$ ipython --no-banner

In [1]: import numpy as np

In [2]: np.set_printoptions(precision=3, suppress=True, linewidth=140, floatmode="fixed")

In [3]: K = np.array([[1, 1, 2, 1, 2],
   ...:     [1, 2, 3, 2, 0],
   ...:     [1, 2, 3, 1, 3],
   ...:     [2, 0, 2, 0, 1],
   ...:     [3, 3, 0, 2, 3]])

In [4]: x = np.array([2, 0, -1, -1, 2])

In [5]: target = K @ x

In [6]: target
Out[6]: array([ 3, -3,  4,  4, 10])

In [7]: np.round(np.linalg.solve(K, -1 * target), 3) + 0
Out[7]: array([-2.000,  0.000,  1.000,  1.000, -2.000])

In [8]: np.linalg.solve(K.T, K[0])
Out[8]: array([ 1.000, -0.000, -0.000, -0.000,  0.000])

In [9]: np.linalg.solve(K, K[:, 1])
Out[9]: array([0.000, 1.000, 0.000, 0.000, 0.000])

In [10]: np.round(np.linalg.solve(K, target + K[:, 0]), 3) + 0
Out[10]: array([ 3.000,  0.000, -1.000, -1.000,  2.000])

In [11]: proj = np.triu(np.array([[1, -1, 2, 1, -2],
    ...:     [2, 0, -2, -2, -1],
    ...:     [2, 2, -1, -2, -1],
    ...:     [1, 0, 1, -2, -1],
    ...:     [0, -1, 0, -2, 1]]), 1) + np.eye(5)

In [12]: out = proj @ K @ np.linalg.inv(proj)

In [13]: np.round(np.linalg.det(out), 3)
Out[13]: np.float64(-42.0)

In [14]: np.trace(out), np.trace(K)
Out[14]: (np.float64(9.0), np.int64(9))

In [15]: np.linalg.matrix_rank(out)
Out[15]: np.int64(5)

In [16]: np.poly(out)
Out[16]: array([  1.000,  -9.000,   8.000, -34.000,  13.000,  42.000])

In [17]: out
Out[17]: 
array([[  -2.000,   -5.000,    1.000,   -9.000,  -14.000],
       [  -8.000,  -13.000,  -17.000,  -54.000, -111.000],
       [  -6.000,   -7.000,   -3.000,  -15.000,  -39.000],
       [  -1.000,   -4.000,   -4.000,  -17.000,  -29.000],
       [   3.000,    6.000,    6.000,   23.000,   44.000]])

In [18]: proj @ K - K @ proj
Out[18]: 
array([[-3.000, -3.000,  5.000,  1.000,  7.000],
       [-9.000, -6.000, -8.000,  5.000, -2.000],
       [-7.000, -2.000, -2.000,  7.000,  3.000],
       [-3.000, -1.000, -4.000,  0.000,  3.000],
       [ 0.000,  3.000,  0.000,  3.000, 11.000]])
